$ python3 -q
>>> import numpy as np
>>> np.set_printoptions(precision=2, suppress=True, linewidth=120)
>>> F = np.tril(np.array([[1, -1, 1, -1, 1, 2, 0, 2, -2, 1, 2],
...     [1, 0, 0, 2, 0, 0, 0, 2, -1, 2, 1],
...     [-2, -1, -1, -2, -2, -2, -1, -1, -1, 2, 2],
...     [2, 0, 2, -2, -2, 1, 2, 1, 1, 0, 0],
...     [2, 1, 1, 1, 2, -1, -1, -1, 1, -1, 0],
...     [2, -2, 0, 1, -1, 2, 0, -2, 2, 0, -1],
...     [2, 2, -1, 1, -1, -1, -2, 2, 0, -1, -1],
...     [1, 2, 1, -2, 2, -1, 0, -1, 0, 1, 2],
...     [0, 0, 0, -2, 0, 0, 0, 2, -2, -2, 1],
...     [-1, 0, -2, -1, 1, 2, -2, -2, 2, -1, 2],
...     [0, 2, -2, 2, 1, -1, -2, 2, -2, 2, 2]]), -1) + np.eye(11, dtype=int)
>>> print(F)
[[ 1  0  0  0  0  0  0  0  0  0  0]
 [ 1  1  0  0  0  0  0  0  0  0  0]
 [-2 -1  1  0  0  0  0  0  0  0  0]
 [ 2  0  2  1  0  0  0  0  0  0  0]
 [ 2  1  1  1  1  0  0  0  0  0  0]
 [ 2 -2  0  1 -1  1  0  0  0  0  0]
 [ 2  2 -1  1 -1 -1  1  0  0  0  0]
 [ 1  2  1 -2  2 -1  0  1  0  0  0]
 [ 0  0  0 -2  0  0  0  2  1  0  0]
 [-1  0 -2 -1  1  2 -2 -2  2  1  0]
 [ 0  2 -2  2  1 -1 -2  2 -2  2  1]]
>>> # triangular
>>> left, sv, VT = np.linalg.svd(F)
>>> np.argmax(sv[:-1] / (sv[1:] + 1e-6)) + 1
np.int64(10)
>>> other = left[:, :10] @ np.diag(sv[:10]) @ VT[:10]
>>> print(round(float(np.abs(F - other).max()), 2))
0.0
>>> np.linalg.matrix_rank(F, rtol=0.05)
np.int64(9)
>>> round(np.linalg.norm(F - other) / np.linalg.norm(F), 2)
np.float64(0.0)
>>> left, sv = np.linalg.svd(F)
Traceback (most recent call last):
  File "<python-input-11>", line 1, in <module>
    left, sv = np.linalg.svd(F)
    ^^^^^^^^
ValueError: too many values to unpack (expected 2)
>>> left, sv, VT = np.linalg.svd(F, full_matrices=False)
>>> np.abs(left[:, 0]).round(6).argmax()
np.int64(10)
>>> print(np.round(np.sqrt((sv ** 2).sum()), 2), round(float(np.linalg.norm(F)), 2))
11.4 11.4
>>> np.round(VT @ VT.T, 2) + 0
array([[1., 0., 0., 0., 0., 0., 0., 0., 0., 0., 0.],
       [0., 1., 0., 0., 0., 0., 0., 0., 0., 0., 0.],
       [0., 0., 1., 0., 0., 0., 0., 0., 0., 0., 0.],
       [0., 0., 0., 1., 0., 0., 0., 0., 0., 0., 0.],
       [0., 0., 0., 0., 1., 0., 0., 0., 0., 0., 0.],
       [0., 0., 0., 0., 0., 1., 0., 0., 0., 0., 0.],
       [0., 0., 0., 0., 0., 0., 1., 0., 0., 0., 0.],
       [0., 0., 0., 0., 0., 0., 0., 1., 0., 0., 0.],
       [0., 0., 0., 0., 0., 0., 0., 0., 1., 0., 0.],
       [0., 0., 0., 0., 0., 0., 0., 0., 0., 1., 0.],
       [0., 0., 0., 0., 0., 0., 0., 0., 0., 0., 1.]])
>>> np.round(left.T @ left, 2) + 0
array([[1., 0., 0., 0., 0., 0., 0., 0., 0., 0., 0.],
       [0., 1., 0., 0., 0., 0., 0., 0., 0., 0., 0.],
       [0., 0., 1., 0., 0., 0., 0., 0., 0., 0., 0.],
       [0., 0., 0., 1., 0., 0., 0., 0., 0., 0., 0.],
       [0., 0., 0., 0., 1., 0., 0., 0., 0., 0., 0.],
       [0., 0., 0., 0., 0., 1., 0., 0., 0., 0., 0.],
       [0., 0., 0., 0., 0., 0., 1., 0., 0., 0., 0.],
       [0., 0., 0., 0., 0., 0., 0., 1., 0., 0., 0.],
       [0., 0., 0., 0., 0., 0., 0., 0., 1., 0., 0.],
       [0., 0., 0., 0., 0., 0., 0., 0., 0., 1., 0.],
       [0., 0., 0., 0., 0., 0., 0., 0., 0., 0., 1.]])
>>> (sv > 1e-8).sum()
np.int64(11)
